$ python3 -q
>>> import numpy as np
>>> np.set_printoptions(suppress=True, linewidth=160)
>>> def tidy(a):
...     return np.round(a, 2) + 0
... 
>>> X = np.array([[-4.0, 0.0, 0.0], [0.0, -4.0, 7.0], [0.0, -4.0, 2.0]])
>>> vec = np.array([4, -4, -1])
>>> y = X @ vec
>>> y
array([-16.,   9.,  14.])
>>> tidy(np.linalg.solve(X, -3 * y))
array([-12.,  12.,   3.])
>>> tidy(np.linalg.solve(X.T, X[2]))
array([0., 0., 1.])
>>> B = np.linalg.inv(X)
>>> tidy(np.linalg.slogdet(X)[0])
np.float64(-1.0)
>>> tidy(np.linalg.det(X) * np.linalg.det(B))
np.float64(1.0)
>>> tidy(B)
array([[-0.25,  0.  ,  0.  ],
       [ 0.  ,  0.1 , -0.35],
       [ 0.  ,  0.2 , -0.2 ]])
>>> tidy(np.linalg.det(X) * B)
array([[ 20.,   0.,   0.],
       [  0.,  -8.,  28.],
       [  0., -16.,  16.]])
>>> U, sig = np.linalg.svd(X)
Traceback (most recent call last):
  File "<python-input-14>", line 1, in <module>
    U, sig = np.linalg.svd(X)
    ^^^^^^
ValueError: too many values to unpack (expected 2)
>>> U, sig, VT = np.linalg.svd(X, full_matrices=False)
>>> tidy(np.sqrt((sig ** 2).sum())), tidy(np.linalg.norm(X))
(np.float64(10.05), np.float64(10.05))
>>> (sig > 1e-8).sum()
np.int64(3)
>>> tidy(np.abs(VT[0]))
array([0. , 0.6, 0.8])
>>> tidy(sig)
array([8.94, 4.  , 2.24])
>>> tidy(sig / sig[0])
array([1.  , 0.45, 0.25])
>>> tidy(VT @ VT.T)
array([[1., 0., 0.],
       [0., 1., 0.],
       [0., 0., 1.]])
>>> assert X == X.T
Traceback (most recent call last):
  File "<python-input-22>", line 1, in <module>
    assert X == X.T
           ^^^^^^^^
ValueError: The truth value of an array with more than one element is ambiguous. Use a.any() or a.all()
>>> tidy(np.linalg.matrix_power(X, 3))
array([[ -64.,    0.,    0.],
       [   0.,  104., -112.],
       [   0.,   64.,    8.]])
>>> X.inv()
Traceback (most recent call last):
  File "<python-input-24>", line 1, in <module>
    X.inv()
    ^^^^^
AttributeError: 'numpy.ndarray' object has no attribute 'inv'
>>> np.allclose(X, X.T)
False
>>> np.allclose(X @ X.T, X.T @ X)
False
>>> feats = np.array([[-0.52, 0.23, 0.8],
...     [-3.0, 4.2, -4.06],
...     [0.86, -1.56, 2.4],
...     [-2.39, 2.94, -2.44],
...     [1.96, -2.58, 1.5],
...     [0.51, -1.03, 1.57],
...     [-0.74, 0.09, 2.47],
...     [-0.72, 0.02, 2.28],
...     [0.77, -0.79, -0.17],
...     [1.88, -1.1, -3.14],
...     [-4.07, 4.77, -2.42]])
>>> feats
array([[-0.52,  0.23,  0.8 ],
       [-3.  ,  4.2 , -4.06],
       [ 0.86, -1.56,  2.4 ],
       [-2.39,  2.94, -2.44],
       [ 1.96, -2.58,  1.5 ],
       [ 0.51, -1.03,  1.57],
       [-0.74,  0.09,  2.47],
       [-0.72,  0.02,  2.28],
       [ 0.77, -0.79, -0.17],
       [ 1.88, -1.1 , -3.14],
       [-4.07,  4.77, -2.42]])
>>> cov = np.cov(feats, rowvar=False)
>>> np.argsort(-feats.std(axis=0).round(6), kind="stable")
array([2, 1, 0])
>>> tidy(np.corrcoef(feats.T))
array([[ 1.  , -0.97,  0.48],
       [-0.97,  1.  , -0.68],
       [ 0.48, -0.68,  1.  ]])
>>> np.argwhere(np.triu(np.abs(np.corrcoef(feats.T)) > 0.8, 1))
array([[0, 1]])
>>> D = np.linalg.norm(feats[:, None] - feats[None], axis=-1)
>>> np.linalg.matrix_rank(D ** 2)
np.int64(5)
>>> tidy(np.linalg.norm(feats - feats.mean(axis=0), axis=1))
array([0.94, 5.98, 3.5 , 3.89, 4.24, 2.47, 2.62, 2.44, 1.79, 4.16, 6.05])
>>> np.flatnonzero(D[7] < D.mean() / 2)
array([0, 2, 5, 6, 7])
>>> tidy(D[7])
array([1.51, 7.93, 2.24, 5.8 , 3.81, 1.77, 0.2 , 0.  , 2.98, 6.11, 7.47])
>>> tidy(np.linalg.norm(feats, axis=1))
array([0.98, 6.57, 2.99, 4.51, 3.57, 1.95, 2.58, 2.39, 1.12, 3.82, 6.72])
>>> tidy(D[:5, :5])
array([[ 0.  ,  6.75,  2.77,  4.62,  3.81],
       [ 6.75,  0.  ,  9.48,  2.14, 10.07],
       [ 2.77,  9.48,  0.  ,  7.36,  1.75],
       [ 4.62,  2.14,  7.36,  0.  ,  8.06],
       [ 3.81, 10.07,  1.75,  8.06,  0.  ]])
>>> D.mean(axis=1).argmax()
np.int64(10)
>>> D.shape
(11, 11)
>>> M = np.loadtxt("a.csv", delimiter=",")
>>> M
array([[ 2., -1.,  1.],
       [ 0.,  0.,  2.],
       [ 0., -3.,  5.]])
>>> evals, V = np.linalg.eig(M)
>>> evals
array([2., 2., 3.])
>>> M @ V[:, 0] - evals[0] * V[:, 0]
array([0., 0., 0.])
>>> tidy(np.sort(np.linalg.eigvals(np.linalg.inv(M))))
array([0.33, 0.5 , 0.5 ])
>>> rng = np.random.default_rng(509792)
>>> labels = rng.permutation(3)
>>> labels
array([2, 0, 1])
>>> B = M[labels][:, labels]
>>> B
array([[ 5.,  0., -3.],
       [ 1.,  2., -1.],
       [ 2.,  0.,  0.]])
>>> tidy(np.linalg.det(B)), tidy(np.linalg.det(M[labels]))
(np.float64(12.0), np.float64(12.0))
>>> np.allclose(B, M)
False
>>> u = np.array([0, -2, -3])
>>> B = M + np.outer(u, np.eye(3)[0])
>>> tidy(np.linalg.det(B) / np.linalg.det(M)), tidy(1 + np.linalg.solve(M, u)[0])
(np.float64(1.17), np.float64(1.17))
>>> B
array([[ 2., -1.,  1.],
       [-2.,  0.,  2.],
       [-3., -3.,  5.]])
>>> B = M / np.sqrt((M ** 2).mean(axis=1, keepdims=True))
>>> tidy(M - M.mean(axis=1, keepdims=True))
array([[ 1.33, -1.67,  0.33],
       [-0.67, -0.67,  1.33],
       [-0.67, -3.67,  4.33]])
>>> np.linalg.matrix_rank(M - M.mean(axis=1, keepdims=True))
np.int64(2)
>>> tidy(np.linalg.norm(B, axis=1))
array([1.73, 1.73, 1.73])
>>> proj = np.triu(np.array([[1, 1, 0], [1, 2, 2], [2, 1, 1]]), 1) + np.eye(3)
>>> B = proj @ M @ np.linalg.inv(proj)
>>> B
array([[ 2., -3.,  9.],
       [ 0., -6., 24.],
       [ 0., -3., 11.]])
>>> np.trace(B), np.trace(M)
(np.float64(7.0), np.float64(7.0))
>>> proj @ M - M @ proj
array([[ 0., -2.,  4.],
       [ 0., -6., 10.],
       [ 0.,  0.,  6.]])
>>> np.linalg.matrix_rank(B)
np.int64(3)
>>> arr = np.loadtxt("x.csv", delimiter=",")
>>> arr
array([[0.28, 0.33, 0.39],
       [0.53, 0.35, 0.12],
       [0.29, 0.29, 0.42]])
>>> vec = np.array([1, 2, 0])
>>> y = arr @ vec
>>> tidy(y)
array([0.94, 1.23, 0.87])
>>> tidy(np.linalg.solve(arr.T, arr[1]))
array([0., 1., 0.])
>>> tidy(np.linalg.solve(arr, y))
array([1., 2., 0.])
>>> tidy(np.linalg.solve(arr, arr[:, 2]))
array([0., 0., 1.])
>>> tidy(np.linalg.solve(arr, y + arr[:, 0]))
array([2., 2., 0.])
>>> tidy(np.einsum("ij,ji->", arr, arr))
np.float64(1.02)
>>> tidy(np.linalg.det(2 * arr)), tidy(np.linalg.det(arr))
(np.float64(-0.08), np.float64(-0.01))
>>> np.kron(np.eye(2, dtype=int), arr)
array([[0.28, 0.33, 0.39, 0.  , 0.  , 0.  ],
       [0.53, 0.35, 0.12, 0.  , 0.  , 0.  ],
       [0.29, 0.29, 0.42, 0.  , 0.  , 0.  ],
       [0.  , 0.  , 0.  , 0.28, 0.33, 0.39],
       [0.  , 0.  , 0.  , 0.53, 0.35, 0.12],
       [0.  , 0.  , 0.  , 0.29, 0.29, 0.42]])
>>> tidy(np.linalg.det(arr[::-1]))
np.float64(0.01)
>>> tidy(np.poly(arr))
array([ 1.  , -1.05,  0.04,  0.01])
>>> def softmax(z):
...     e = np.exp(z - z.max(axis=-1, keepdims=True))
...     return e / e.sum(axis=-1, keepdims=True)
... 
>>> tidy(softmax(arr[2] + 2))
array([0.32, 0.32, 0.36])
>>> tidy(softmax(10 * arr[2]))
array([0.18, 0.18, 0.65])
>>> scores = arr @ arr.T / np.sqrt(3)
>>> softmax(scores).round(6).argmax(axis=1)
array([2, 1, 2])
>>> tidy(softmax(scores + np.triu(np.full(scores.shape, -np.inf), 1)))
array([[1.  , 0.  , 0.  ],
       [0.48, 0.52, 0.  ],
       [0.34, 0.33, 0.34]])
>>> O = arr.astype(float).copy()
>>> for j in range(3):
...     O[:, j] -= O[:, :j] @ (O[:, :j].T @ O[:, j])
...     O[:, j] /= np.linalg.norm(O[:, j])
... 
>>> tidy(O.T @ arr)
array([[0.67, 0.54, 0.44],
       [0.  , 0.14, 0.37],
       [0.  , 0.  , 0.11]])
>>> vec = np.array([2, 0, 2])
>>> arr @ np.ones(3)
array([1., 1., 1.])
>>> arr @ (2 * vec)
array([2.68, 2.6 , 2.84])
>>> arr * vec
array([[0.56, 0.  , 0.78],
       [1.06, 0.  , 0.24],
       [0.58, 0.  , 0.84]])
>>> K = np.array([[0, 1], [1, 0]])
>>> K @ np.ones(2)
array([1., 1.])
>>> tidy(np.sort(np.abs(np.linalg.eigvals(K)))[::-1])
array([1., 1.])
>>> pr = np.eye(2)[0]
>>> for _ in range(6):
...     pr = pr @ K
...     print(pr.round(2))
... 
[0. 1.]
[1. 0.]
[0. 1.]
[1. 0.]
[0. 1.]
[1. 0.]
>>> vec = np.array([-1, -2])
>>> y = K @ vec
>>> coef, lr = np.zeros(2), 1 / np.linalg.norm(K, 2) ** 2
>>> for i in range(30):
...     coef -= lr * K.T @ (K @ coef - y)
...     if i % 10 == 0: print(i, round(np.linalg.norm(K @ coef - y), 2))
... 
0 0.0
10 0.0
20 0.0
>>> coef
array([-1., -2.])
>>> evals, V = np.linalg.eigh(K)
>>> tidy(np.abs(V[:, -1]))
array([0.71, 0.71])
>>> tidy(V.T @ V)
array([[1., 0.],
       [0., 1.]])
>>> tidy(np.linalg.svd(K, compute_uv=False))
array([1., 1.])
>>> W1 = np.array([[-3, 1, 0, -1], [3, -2, 2, 1]])
>>> coef = np.array([3, -2, 0, -2])
>>> act = np.maximum(K @ W1 + coef, 0)
>>> (act > 0).mean(axis=0)
array([0.5, 0. , 0.5, 0. ])
>>> basis = np.array([[-8, -8], [-3, -1], [-4, 4], [-3, 4]])
>>> W1 @ basis
array([[ 24,  19],
       [-29, -10]])
>>> (act @ basis).round(6).argmax(axis=1)
array([1, 0])
>>> F = np.load("arr.npy")
>>> F
array([[ 1.99,  2.02,  2.02],
       [ 1.99,  2.01,  2.  ],
       [ 2.  ,  2.07,  2.02],
       [ 1.98,  1.95,  2.  ],
       [ 2.  ,  2.01,  2.  ],
       [ 2.01,  2.  ,  2.02],
       [ 2.  ,  2.  ,  1.96],
       [ 1.99,  2.03,  2.  ],
       [ 1.98,  0.99,  2.02],
       [ 2.02,  1.03,  2.  ],
       [ 1.99,  1.02,  2.06],
       [ 2.02,  1.01,  1.98],
       [ 2.01,  0.98,  2.  ],
       [ 2.  ,  0.99,  1.96],
       [ 2.01,  0.99,  2.  ],
       [ 2.02,  0.98,  2.  ],
       [ 2.01,  1.98, -0.01],
       [ 2.  ,  2.  ,  0.04],
       [ 2.04,  2.02, -0.04],
       [ 2.03,  2.01, -0.01],
       [ 1.99,  1.99, -0.02],
       [ 2.  ,  1.99,  0.  ],
       [ 1.98,  2.01,  0.  ],
       [ 2.01,  1.98, -0.02]])
>>> B = np.c_[F[:, :1] @ np.array([[-1]]), np.array([1, -1, 0, 2, 0, -1, -2, -2, -1, -1, 1, 2, -2, -1, -1, 2, -3, -2, 2, -1, 0, 1, -3, -3])]
>>> B
array([[-1.99,  1.  ],
       [-1.99, -1.  ],
       [-2.  ,  0.  ],
       [-1.98,  2.  ],
       [-2.  ,  0.  ],
       [-2.01, -1.  ],
       [-2.  , -2.  ],
       [-1.99, -2.  ],
       [-1.98, -1.  ],
       [-2.02, -1.  ],
       [-1.99,  1.  ],
       [-2.02,  2.  ],
       [-2.01, -2.  ],
       [-2.  , -1.  ],
       [-2.01, -1.  ],
       [-2.02,  2.  ],
       [-2.01, -3.  ],
       [-2.  , -2.  ],
       [-2.04,  2.  ],
       [-2.03, -1.  ],
       [-1.99,  0.  ],
       [-2.  ,  1.  ],
       [-1.98, -3.  ],
       [-2.01, -3.  ]])
>>> np.linalg.matrix_rank(B)
np.int64(2)
>>> tidy(np.linalg.norm(np.linalg.qr(F)[0].T @ B, axis=0) ** 2 / ((B ** 2).sum(axis=0) + 1e-12))
array([1.  , 0.16])
>>> tidy(np.linalg.lstsq(F, B[:, 0])[0])
array([-1.,  0.,  0.])
>>> W1 = np.array([[3, 2, 1, 2, 0], [2, 0, 1, 0, 0]])
>>> coef = np.array([2, 2, 2, 3, 1])
>>> act = np.maximum(B @ W1 + coef, 0)
>>> (act > 0).astype(int)
array([[0, 0, 1, 0, 1],
       [0, 0, 0, 0, 1],
       [0, 0, 0, 0, 1],
       [1, 0, 1, 0, 1],
       [0, 0, 0, 0, 1],
       [0, 0, 0, 0, 1],
       [0, 0, 0, 0, 1],
       [0, 0, 0, 0, 1],
       [0, 0, 0, 0, 1],
       [0, 0, 0, 0, 1],
       [0, 0, 1, 0, 1],
       [0, 0, 1, 0, 1],
       [0, 0, 0, 0, 1],
       [0, 0, 0, 0, 1],
       [0, 0, 0, 0, 1],
       [0, 0, 1, 0, 1],
       [0, 0, 0, 0, 1],
       [0, 0, 0, 0, 1],
       [0, 0, 1, 0, 1],
       [0, 0, 0, 0, 1],
       [0, 0, 1, 0, 1],
       [0, 0, 1, 0, 1],
       [0, 0, 0, 0, 1],
       [0, 0, 0, 0, 1]])
>>> tidy((act > 0).mean(axis=0))
array([0.04, 0.  , 0.33, 0.  , 1.  ])
>>> np.linalg.matrix_rank(act)
np.int64(3)
>>> basis = np.array([[2, 3, 2], [3, 2, 2], [3, 2, 2], [1, 0, 3], [3, 0, 0]])
>>> W1 @ basis
array([[17, 15, 18],
       [ 7,  8,  6]])
>>> W1 = np.array([[-5, 2, -4, -5, -1], [3, 5, -2, -1, 1], [-3, 4, -1, -3, -4]])
>>> coef = np.array([1, 0, -1, 2, 0])
>>> act = np.maximum(F @ W1 + coef, 0)
>>> (act > 0).mean(axis=0)
array([0.  , 1.  , 0.  , 0.  , 0.25])
>>> basis = np.array([[2, 3, -3], [-3, -1, 2], [3, 0, 2], [0, 2, 3], [-3, 3, -3]])
>>> W1 @ basis
array([[-25, -30,  -1],
       [-18,   5,  -9],
       [ -9, -31,  18]])
>>> cen = (F - F.mean(axis=0)) / F.std(axis=0)
>>> np.argwhere(np.abs(cen) > 2)
array([[18,  0]])
>>> coef = np.linalg.lstsq(np.delete(cen, 1, axis=1), cen[:, 1])[0]
>>> tidy(coef)
array([-0.27, -0.55])
>>> tidy(1 - np.var(cen[:, 1] - np.delete(cen, 1, axis=1) @ coef))
np.float64(0.31)
>>> E = np.load("run10.npy")
>>> E
array([[ 6,  7,  6],
       [ 1,  3,  0],
       [ 5,  0, 11],
       [ 1,  0,  0],
       [ 3,  5,  0],
       [ 3,  1,  3],
       [ 3,  7,  0],
       [ 5,  9,  1],
       [ 0,  0,  0],
       [ 6,  9,  4],
       [ 7,  3, 13],
       [ 5,  9,  1],
       [ 4,  9,  0],
       [ 0,  0,  0],
       [ 7,  9,  7],
       [ 4,  0, 10],
       [ 4,  0,  8],
       [ 2,  1,  0],
       [ 0,  0,  0],
       [ 4,  0,  8],
       [ 6,  7,  6],
       [ 7,  9,  7],
       [ 2,  0,  4],
       [ 7,  9,  7],
       [ 6,  3, 10],
       [ 6,  3, 10],
       [ 4,  0,  8]])
>>> B = E[0, 0] * E[1:] - np.outer(E[1:, 0], E[0])
>>> B
array([[  0,  11,  -6],
       [  0, -35,  36],
       [  0,  -7,  -6],
       [  0,   9, -18],
       [  0, -15,   0],
       [  0,  21, -18],
       [  0,  19, -24],
       [  0,   0,   0],
       [  0,  12, -12],
       [  0, -31,  36],
       [  0,  19, -24],
       [  0,  26, -24],
       [  0,   0,   0],
       [  0,   5,   0],
       [  0, -28,  36],
       [  0, -28,  24],
       [  0,  -8, -12],
       [  0,   0,   0],
       [  0, -28,  24],
       [  0,   0,   0],
       [  0,   5,   0],
       [  0, -14,  12],
       [  0,   5,   0],
       [  0, -24,  24],
       [  0, -24,  24],
       [  0, -28,  24]])
>>> tidy(E[:, 0] / E[0, 0])
array([1.  , 0.17, 0.83, 0.17, 0.5 , 0.5 , 0.5 , 0.83, 0.  , 1.  , 1.17, 0.83, 0.67, 0.  , 1.17, 0.67, 0.67, 0.33, 0.  , 0.67, 1.  , 1.17, 0.33, 1.17, 1.  ,
       1.  , 0.67])
>>> np.flatnonzero(~B.round(6).any(axis=1))
array([ 7, 12, 17, 19])
